$ ipython --no-banner

In [1]: import numpy as np

In [2]: np.set_printoptions(suppress=True, linewidth=140)

In [3]: K = np.array([[1.0, 0.7, 0.49], [0.7, 1.0, 0.7], [0.49, 0.7, 1.0]])

In [4]: # symmetric

In [5]: w, vecs = np.linalg.eig(K)

In [6]: np.round(np.sort(np.linalg.eigvals(np.linalg.inv(K))), 4)
Out[6]: array([0.4415, 1.9608, 4.4408])

In [7]: np.round(np.prod(w), 4)
Out[7]: np.float64(0.2601)

In [8]: np.round(K @ vecs[:, 0] - w[0] * vecs[:, 0], 4) + 0
Out[8]: array([0., 0., 0.])

In [9]: f = np.array([2, 1, 2, 0, 0]) + 0.5

In [10]: feats = np.eye(5) - 2 * np.outer(f, f) / (f @ f)

In [11]: feats.round(4)
Out[11]: 
array([[ 0.1803, -0.4918, -0.8197, -0.1639, -0.1639],
       [-0.4918,  0.7049, -0.4918, -0.0984, -0.0984],
       [-0.8197, -0.4918,  0.1803, -0.1639, -0.1639],
       [-0.1639, -0.0984, -0.1639,  0.9672, -0.0328],
       [-0.1639, -0.0984, -0.1639, -0.0328,  0.9672]])

In [12]: proj = np.triu(np.array([[-1, -2, -1, 2, 0],
    ...:     [-1, 2, 0, 0, 0],
    ...:     [1, -1, -2, 2, 2],
    ...:     [-2, 1, 2, 2, 0],
    ...:     [-2, -2, -2, 0, 0]]), 1) + np.eye(5)

In [13]: M2 = proj @ feats @ np.linalg.inv(proj)

In [14]: np.round(proj @ feats - feats @ proj, 4)
Out[14]: 
array([[ 1.4754, -0.7541,  0.6557,  3.5738,  1.9344],
       [ 0.    , -0.9836, -0.4918,  1.9672,  0.9836],
       [-0.6557, -2.0328, -1.4754,  3.1475,  1.5082],
       [ 0.    , -0.3279, -0.1639,  0.6557,  0.3279],
       [ 0.    , -0.3279, -0.1639,  0.6557,  0.3279]])

In [15]: x0 = np.array([-1, -2, 2])

In [16]: target = K @ x0

In [17]: target.round(4)
Out[17]: array([-1.42, -1.3 ,  0.11])

In [18]: np.round(np.linalg.solve(K, K[:, 1]), 4) + 0
Out[18]: array([0., 1., 0.])

In [19]: np.round(np.linalg.solve(K, target), 4)
Out[19]: array([-1., -2.,  2.])

In [20]: np.round(np.linalg.solve(K, target + K[:, 0]), 4) + 0
Out[20]: array([ 0., -2.,  2.])

In [21]: np.einsum("ij,ji->", feats, feats)
Out[21]: np.float64(5.0)

In [22]: round(np.linalg.det(feats.T), 4)
Out[22]: np.float64(-1.0)

In [23]: sv = 10 * 0.9 ** np.arange(9)

In [24]: rng = np.random.default_rng(4443)

In [25]: X = rng.normal(size=(33, 9)) * rng.permutation(sv)

In [26]: X.round(4)
Out[26]: 
array([[ -8.7781,  -5.7227,  -6.9218,   0.8602,   7.6221,   6.8817,  -3.833 ,   5.0556,   4.3241],
       [  2.5576,   0.4054,   7.2431,   4.7318,   1.2709,   4.9728,  10.9511,   4.219 ,  -2.324 ],
       [ -1.7831,   3.6291,  -6.5476,  -1.6949, -11.441 ,  13.5072,  -4.4101,  -0.4278,  -0.9343],
       [  7.053 ,   2.8648,  -0.8689, -10.1367,  -8.4334,  -7.5972,   5.1191,   4.3236,  -8.1388],
       [  5.1767,   0.2407,  -0.3042,  -4.3573,   1.5401, -10.1318,   2.8996,   7.7822,  10.7299],
       [ -6.8952,   2.4922,  -3.8732,  -2.8365,   5.4461,   3.222 ,  -2.0334,  -1.2564,  -1.347 ],
       [  1.8938,   1.3365,  -3.3972,   4.9889,   7.8711,  -7.8231,   0.4257,   7.7359,   6.8679],
       [  0.8648,   2.631 ,  13.3124,  -3.2616,   5.6597,   4.1455,  -0.2799,   2.3412,  -4.9339],
       [ -6.8025,  -4.9602,   2.4075,  -1.7948, -12.2652,  -2.9878,   4.5326,  -6.2202,  -1.6419],
       [ -8.0032,   4.5182,  -1.6307,  15.89  ,  -0.3673,  -0.941 ,  -7.4704,   0.2995,  -8.3262],
       [ -3.031 ,   0.8659,   1.4225,   0.8053,  -5.9551,   6.2214,  -6.8209,   0.2794,   6.0531],
       [  6.4631,  -0.7346,   7.4692,  -5.5294,  -6.1302,  -1.1508,   5.9673,   4.1696,  -5.0221],
       [ 10.8201,  -2.2898,  -8.6824,  -4.8076,  -5.5537,  -0.8148,  -5.2286,   1.1345,   1.8988],
       [ 10.3168,   1.2844,   1.8301,  -0.6566,  -5.6486,  -9.5563,   0.3938,  -1.2386,  -5.5243],
       [ -7.879 ,  -6.4151,   2.7704,   1.2389,  11.3482,  -2.2583,  -3.8507,   4.866 , -10.4132],
       [ -9.5246,  -1.766 ,   9.044 ,   4.1535,  -7.4599,   0.0227,  -0.1923,  -5.6871,   8.4114],
       [-10.2318,   3.51  ,  -0.5098,   0.6251,   2.65  , -10.0904,  15.4359,   1.0205,   3.739 ],
       [ -7.6628,  -2.9066,   3.2551,  -5.5639,  -2.1526,  -0.4258,  -6.1296,  -9.7435,  -1.6177],
       [ -3.35  ,  -6.8885,   2.0726,   0.6752,   4.5244,   0.7167,   0.6201,  -1.0051,   8.3441],
       [  4.2241,  -3.9874,  -5.5516,  -7.7275,   1.0585,  17.7496,   0.5301,  -0.6915,   2.08  ],
       [  4.5483,   4.7234,   1.1311,  -3.5146,  -1.8708,   8.9348,  -0.5235,   1.3531,   5.9415],
       [ -1.5119,  -5.4846,   1.4108,  -6.3285, -14.5942, -10.0015,   4.0082,  -5.6868,   1.2328],
       [  0.2999,  -4.9077, -10.7338,  -4.7177,   9.2524,   3.9067,   7.3252,  -4.9223,   5.4757],
       [ 11.6585,  -0.3558,  -0.613 ,  10.249 ,  19.868 ,   8.0045,   7.4108,  10.604 ,   9.163 ],
       [ -2.0967,  -3.8712,  -5.8305,   2.1763,  -0.3971,  -7.5524,  -0.9302,  -2.5815,   2.9971],
       [ -1.9889,   6.7071,  -2.9476,   1.911 ,   0.0195,  -6.5052,   2.8587,   0.8984,   3.5756],
       [ 11.4967,   0.1677,  -0.0977,  -3.8602,  -1.3514,   1.9317,   4.6801,   0.8501,   0.1832],
       [  6.3152,  -1.9255,   3.1264,  -7.659 ,  10.2339,  -0.3623,  -6.665 ,  -4.8664,  -1.7975],
       [  2.7086,   2.8379,  -5.0924,   6.8157,  -2.9402,  -6.5009,   2.0635,   0.781 ,  -8.868 ],
       [  5.8896,   5.0794,  -3.1397,  -7.7185,   4.542 ,  -5.1994,  -5.1919,  -3.7107,  -1.6082],
       [ 10.3442,   2.8694,  -0.7993,   2.4223, -12.5616,  -4.1642,  -8.5201,   2.3401,  -1.2819],
       [ -1.6816,  -4.0342,  -4.7906,  -1.4019,   0.8153,   1.7779,  20.2727,   4.6828,  -1.07  ],
       [-15.8376,   3.6466,  -1.6214,   4.3275,  -0.039 ,   7.2161,   5.1808,   5.5632,  11.0871]])

In [27]: x0 = np.array([5, 5, 0, 2, 0, 1, 5, 3, 0])

In [28]: target = X @ x0

In [29]: np.round(np.linalg.solve(X.T @ X, X.T @ target), 4) + 0
Out[29]: array([5., 5., 0., 2., 0., 1., 5., 3., 0.])

In [30]: np.round(np.linalg.pinv(X) @ X, 4) + 0
Out[30]: 
array([[1., 0., 0., 0., 0., 0., 0., 0., 0.],
       [0., 1., 0., 0., 0., 0., 0., 0., 0.],
       [0., 0., 1., 0., 0., 0., 0., 0., 0.],
       [0., 0., 0., 1., 0., 0., 0., 0., 0.],
       [0., 0., 0., 0., 1., 0., 0., 0., 0.],
       [0., 0., 0., 0., 0., 1., 0., 0., 0.],
       [0., 0., 0., 0., 0., 0., 1., 0., 0.],
       [0., 0., 0., 0., 0., 0., 0., 1., 0.],
       [0., 0., 0., 0., 0., 0., 0., 0., 1.]])

In [31]: np.round(np.linalg.lstsq(X, target)[0], 4) + 0
Out[31]: array([5., 5., 0., 2., 0., 1., 5., 3., 0.])

In [32]: target = target + 0.1 * rng.normal(size=33)

In [33]: target.round(4)
Out[33]: 
array([ -67.9825,   96.514 ,   -3.842 ,   60.2774,   46.0468,  -38.3154,   43.7315,   20.8526,  -61.3576,  -22.9198,  -36.2713,   58.658 ,
          9.4845,   45.2546,  -75.9507,  -65.9853,   37.8687, -124.2093,  -48.9638,    4.0344,   49.6693,  -54.5142,   -6.7532,  153.8964,
        -45.3618,   37.9001,   78.6153,  -41.6085,   47.5436,   -2.862 ,   31.0842,   85.7409,   -2.6479])

In [34]: coef, *_ = np.linalg.lstsq(X, target)

In [35]: round(float(np.linalg.norm(target - X @ coef)), 4)
Out[35]: 0.4598

In [36]: coef.round()
Out[36]: array([5., 5., 0., 2., 0., 1., 5., 3., 0.])

In [37]: [round(float(np.linalg.norm(np.linalg.solve(X.T @ X + lam * np.eye(9), X.T @ target))), 2) for lam in (0, 1, 10, 100)]
Out[37]: [9.43, 9.42, 9.33, 8.57]
